$ ipython --no-banner

In [1]: import numpy as np

In [2]: np.set_printoptions(precision=2, suppress=True, linewidth=100)

In [3]: def rnd(a):
   ...:     return np.round(a, 2) + 0
   ...: 

In [4]: J = np.array([[2, 9, 0], [4, 0, 0], [0, 0, 0]])

In [5]: print(rnd(np.linalg.det(J)))
0.0

In [6]: print(np.flatnonzero(np.linalg.matrix_power((J != 0) + (J.T != 0) + np.eye(3), 3)[0]))
[0 1]

In [7]: print(rnd(np.sort(np.linalg.eigvals(J).real)))
[-5.08  0.    7.08]

In [8]: print((np.linalg.matrix_power((J != 0) + (J.T != 0) + np.eye(3), 3) > 0).astype(int))
[[1 1 0]
 [1 1 0]
 [0 0 1]]

In [9]: print(rnd(np.linalg.eigvals(J).sum().real))
2.0

In [10]: print(rnd(np.linalg.eigvals(J)))
[ 7.08 -5.08  0.  ]

In [11]: print(rnd(np.linalg.det(J.T)))
0.0

In [12]: A = np.load("data.npy")

In [13]: print(A)
[[ 1  3 -2  4]
 [-1  3  1  3]
 [-1  2 -2  4]]

In [14]: print(np.abs(A).max())
4

In [15]: print(np.count_nonzero(A))
12

In [16]: print(np.unravel_index(np.abs(A).argmax(), A.shape))
(np.int64(0), np.int64(3))

In [17]: print(rnd(A.mean(axis=0)))
[-0.33  2.67 -1.    3.67]

In [18]: print(rnd(np.linalg.norm(A)))
8.66

In [19]: print(A - A[0])
[[ 0  0  0  0]
 [-2  0  3 -1]
 [-2 -1  0  0]]

In [20]: print(np.diff(A, axis=0))
[[-2  0  3 -1]
 [ 0 -1 -3  1]]

In [21]: print(A.sum(axis=1))
[6 6 3]

In [22]: print(A.sum(axis=0))
[-1  8 -3 11]

In [23]: rng = np.random.default_rng(99942)

In [24]: other = A + rng.integers(-2, 3, (3, 1)) @ rng.integers(-2, 3, (1, 4))

In [25]: print(other)
[[-1  5 -3  6]
 [ 3 -1  3 -1]
 [-3  4 -3  6]]

In [26]: print(np.linalg.matrix_rank(other - A, tol=1e-8))
1

In [27]: print(other - A)
[[-2  2 -1  2]
 [ 4 -4  2 -4]
 [-2  2 -1  2]]

In [28]: other = np.array([[-1.6, 0.2], [-0.2, -1.8], [1.1, 1.1]])

In [29]: basis = np.array([[-0.8, 0.2, -0.3, -0.8], [-0.6, -0.9, 0.0, 0.1]])

In [30]: mat = other @ basis

In [31]: print(rnd(mat))
[[ 1.16 -0.5   0.48  1.3 ]
 [ 1.24  1.58  0.06 -0.02]
 [-1.54 -0.77 -0.33 -0.77]]

In [32]: vec = np.array([2, 1, 1, 2])

In [33]: print(rnd(mat * vec))
[[ 2.32 -0.5   0.48  2.6 ]
 [ 2.48  1.58  0.06 -0.04]
 [-3.08 -0.77 -0.33 -1.54]]

In [34]: print(rnd(mat @ vec))
[ 4.9   4.08 -5.72]

In [35]: print(np.sign((mat @ vec).round(6)))
[ 1.  1. -1.]

In [36]: print(np.linalg.norm(mat @ vec) <= np.linalg.norm(mat, 2) * np.linalg.norm(vec) + 1e-9)
True

In [37]: print(rnd(mat @ np.ones(4)))
[ 2.44  2.86 -3.41]

In [38]: print((mat @ vec).argmax())
0

In [39]: print((mat * vec).sum(axis=1))
[ 4.9   4.08 -5.72]

In [40]: print(rnd(mat @ (2 * vec)))
[  9.8    8.16 -11.44]

In [41]: theta = np.radians(15)

In [42]: Rm = np.eye(4)

In [43]: Rm[2, 2] = Rm[0, 0] = np.cos(theta)

In [44]: Rm[2, 0], Rm[0, 2] = -np.sin(theta), np.sin(theta)

In [45]: print(rnd(Rm))
[[ 0.97  0.    0.26  0.  ]
 [ 0.    1.    0.    0.  ]
 [-0.26  0.    0.97  0.  ]
 [ 0.    0.    0.    1.  ]]

In [46]: other = mat @ Rm.T

In [47]: print(np.allclose(np.linalg.norm(mat, axis=1), np.linalg.norm(other, axis=1)))
True

In [48]: print(rnd(other))
[[ 1.24 -0.5   0.16  1.3 ]
 [ 1.21  1.58 -0.26 -0.02]
 [-1.57 -0.77  0.08 -0.77]]

In [49]: print(rnd(np.linalg.svd(mat, compute_uv=False)), rnd(np.linalg.svd(other, compute_uv=False)))
[2.85 1.76 0.  ] [2.85 1.76 0.  ]

In [50]: print(np.allclose(mat @ mat.T, other @ other.T))
True

In [51]: print(rnd(np.abs(other - mat).max(axis=0)))
[0.08 0.   0.41 0.  ]

In [52]: basis = np.sign(np.array([[7, 6, 2], [3, 4, 6], [1, 4, 6]]))

In [53]: other = (np.tril(basis, -1) + np.eye(3)) @ (np.triu(basis, 1) + np.eye(3))

In [54]: vals = np.array([2, 3, 1])

In [55]: W0 = np.rint(other * vals @ np.linalg.inv(other)) + 0

In [56]: print(W0)
[[ 1.  3. -2.]
 [-2.  8. -4.]
 [-2.  7. -3.]]

In [57]: print(np.unique(mat.round(6), axis=0).shape)
(3, 4)

In [58]: print(np.abs(np.diag(np.linalg.qr(mat)[1])) > 1e-9)
[ True  True False]

In [59]: O, Rm = np.linalg.qr(W0)

In [60]: print(np.trace(O @ O.T))
3.0

In [61]: print(np.unravel_index(np.abs(W0).argmax(), W0.shape))
(np.int64(1), np.int64(1))

In [62]: print(W0.mean(axis=0))
[-1.  6. -3.]

In [63]: print(np.abs(W0).max())
8.0

In [64]: print(W0.shape)
(3, 3)

In [65]: vals, V = np.linalg.eig(W0)

In [66]: print(rnd(np.sort(np.linalg.eigvals(W0.T))))
[1. 2. 3.]

In [67]: print(rnd(vals))
[3. 2. 1.]

In [68]: print(rnd(np.sort(np.linalg.eigvals(W0 @ W0))))
[1. 4. 9.]
